$ python3 -q
>>> import numpy as np
>>> import numpy.linalg as la
>>> np.set_printoptions(precision=1, suppress=True, linewidth=120)
>>> def rnd(a):
...     return np.round(a, 1) + 0
... 
>>> E = np.loadtxt("dump.csv", delimiter=",")
>>> rnd(E)
array([[ 0.4,  0.4,  0.3,  0. ],
       [ 0.4,  0.6,  0.1, -0.3],
       [ 0.3,  0.1,  0.4,  0.4],
       [ 0. , -0.3,  0.4,  0.6]])
>>> rng = np.random.default_rng(178)
>>> z = rng.permutation(4)
>>> z
array([2, 0, 1, 3])
>>> out = E[z][:, z]
>>> rnd(out)
array([[ 0.4,  0.3,  0.1,  0.4],
       [ 0.3,  0.4,  0.4,  0. ],
       [ 0.1,  0.4,  0.6, -0.3],
       [ 0.4,  0. , -0.3,  0.6]])
>>> rnd(np.diag(out))
array([0.4, 0.4, 0.6, 0.6])
>>> np.allclose(out, E)
False
>>> rnd(la.det(out)), rnd(la.det(E[z]))
(np.float64(0.0), np.float64(0.0))
>>> np.argsort(-la.norm(E, axis=0).round(6), kind="stable")[:3]
array([3, 1, 2])
>>> la.matrix_rank(E, rtol=0.1)
np.int64(2)
>>> left, sigma, Vt = la.svd(E)
>>> rnd(sigma)
array([1., 1., 0., 0.])
>>> np.argmax(sigma[:-1] / (sigma[1:] + 1e-6)) + 1
np.int64(2)
>>> out = left[:, :2] @ np.diag(sigma[:2]) @ Vt[:2]
>>> print(rnd(la.norm(E - out) / la.norm(E)))
0.0
>>> rnd(E @ E)
array([[ 0.4,  0.4,  0.3,  0. ],
       [ 0.4,  0.6,  0.1, -0.3],
       [ 0.3,  0.1,  0.4,  0.4],
       [ 0. , -0.3,  0.4,  0.6]])
>>> la.determinant(E)
Traceback (most recent call last):
  File "<python-input-22>", line 1, in <module>
    la.determinant(E)
    ^^^^^^^^^^^^^^
AttributeError: module 'numpy.linalg' has no attribute 'determinant'
>>> rnd(np.abs(la.eigvals(E)).max())
np.float64(1.0)
>>> np.allclose(E @ E.T, E.T @ E)
True
>>> rnd((E + E.T) / 2)
array([[ 0.4,  0.4,  0.3,  0. ],
       [ 0.4,  0.6,  0.1, -0.3],
       [ 0.3,  0.1,  0.4,  0.4],
       [ 0. , -0.3,  0.4,  0.6]])
>>> print(rnd(np.trace(E)))
2.0
